$ python3 -q
>>> import numpy as np
>>> from numpy import linalg as LA
>>> np.set_printoptions(precision=2, suppress=True, linewidth=120, sign=" ")
>>> E = np.load("run15.npy")
>>> E
array([[ 1,  0,  0,  0,  0],
       [ 6,  1,  0,  0,  0],
       [ 1,  3,  1,  0,  0],
       [ 0,  4,  3,  1,  0],
       [ 6,  2,  5,  0,  1]])
>>> # triangular
>>> blk = np.stack([E, 3 * E, E[::-1]])
>>> blk.shape
(3, 5, 5)
>>> LA.matrix_rank(blk)
array([ 5,  5,  5])
>>> LA.norm(blk, axis=(1, 2))
array([ 11.87,  35.62,  11.87])
>>> (blk @ E.T).shape
(3, 5, 5)
>>> np.einsum("bij,cij->bc", blk, blk)
array([[  141,   423,    31],
       [  423,  1269,    93],
       [   31,    93,   141]])
>>> P = np.triu(np.array([[2, 4, 1, 0, 1],
...     [5, 1, 2, 4, 1],
...     [2, 2, 3, 1, 5],
...     [5, 5, 4, 3, 4],
...     [0, 4, 5, 3, 3]]), 1) + np.eye(5)
>>> A2 = P @ E @ LA.inv(P)
>>> P @ E - E @ P
array([[ 31.,   5.,   5.,   0.,   0.],
       [  8.,   0.,  11.,   0.,  -6.],
       [ 30.,  10.,  21., -12.,  -4.],
       [ 24.,   8.,  12., -19., -19.],
       [  0., -24., -10., -13., -33.]])
>>> np.trace(A2), np.trace(E)
(np.float64(5.0), np.int64(5))
>>> LA.matrix_rank(A2)
np.int64(5)
>>> W0 = np.loadtxt("data.csv", delimiter=",")
>>> W0
array([[ 2.01, -4.06, -3.97,  3.99],
       [ 1.03, -4.92, -6.  ,  5.96],
       [-6.08,  2.91, -0.03,  0.04],
       [-0.04, -2.98, -3.96,  4.01],
       [ 0.93, -4.96, -5.99,  5.93]])
>>> Uu, sv, Vt = LA.svd(W0)
>>> np.argmax(sv[:-1] / (sv[1:] + 1e-6)) + 1
np.int64(2)
>>> sv
array([ 17.  ,   6.52,   0.1 ,   0.05])
>>> A2 = Uu[:, :2] @ np.diag(sv[:2]) @ Vt[:2]
>>> A2
array([[ 2.04, -4.  , -4.01,  3.99],
       [ 1.  , -4.97, -5.97,  5.95],
       [-6.07,  2.92, -0.04,  0.04],
       [-0.04, -2.98, -3.99,  3.98],
       [ 0.94, -4.95, -5.97,  5.96]])
>>> LA.matrix_rank(A2)
np.int64(2)
>>> np.round(LA.norm(W0 - A2, 2), 2), round(float(sv[2]), 2)
(np.float64(0.1), 0.1)
>>> print(LA.matrix_rank(W0, rtol=0.05))
2
>>> round(np.abs(W0 - A2).max(), 2)
np.float64(0.06)
>>> blk = np.stack([A2, -3 * A2, A2[::-1]])
>>> blk.sum(axis=0)
array([[-3.14,  3.06,  2.04, -2.03],
       [-2.05,  6.97,  7.95, -7.92],
       [ 6.07, -2.92,  0.04, -0.04],
       [ 1.08,  0.99,  2.01, -2.01],
       [ 0.16,  5.89,  7.94, -7.92]])
>>> np.einsum("bij,cij->bc", blk, blk)
array([[ 331.57, -994.72,  308.89],
       [-994.72, 2984.15, -926.68],
       [ 308.89, -926.68,  331.57]])
>>> blk.shape
(3, 5, 4)
>>> LA.matrix_rank(blk.reshape(3, -1))
np.int64(2)
>>> x0 = np.array([3, 1, 3, 0])
>>> y = W0 @ x0
>>> print(y)
[ -9.94 -19.83 -15.42 -14.98 -20.14]
>>> np.round(LA.pinv(W0) @ W0, 2) + 0
array([[ 1.,  0.,  0.,  0.],
       [ 0.,  1.,  0.,  0.],
       [ 0.,  0.,  1.,  0.],
       [ 0.,  0.,  0.,  1.]])
>>> rng = np.random.default_rng(104590)
>>> y = y + 0.05 * rng.normal(size=5)
>>> print(y)
[ -9.91 -19.82 -15.47 -14.93 -20.05]
>>> beta, *_ = LA.lstsq(W0, y)
>>> beta
array([ 2.89,  0.77,  2.97, -0.2 ])
>>> print(round(LA.norm(y - W0 @ beta), 2))
0.06
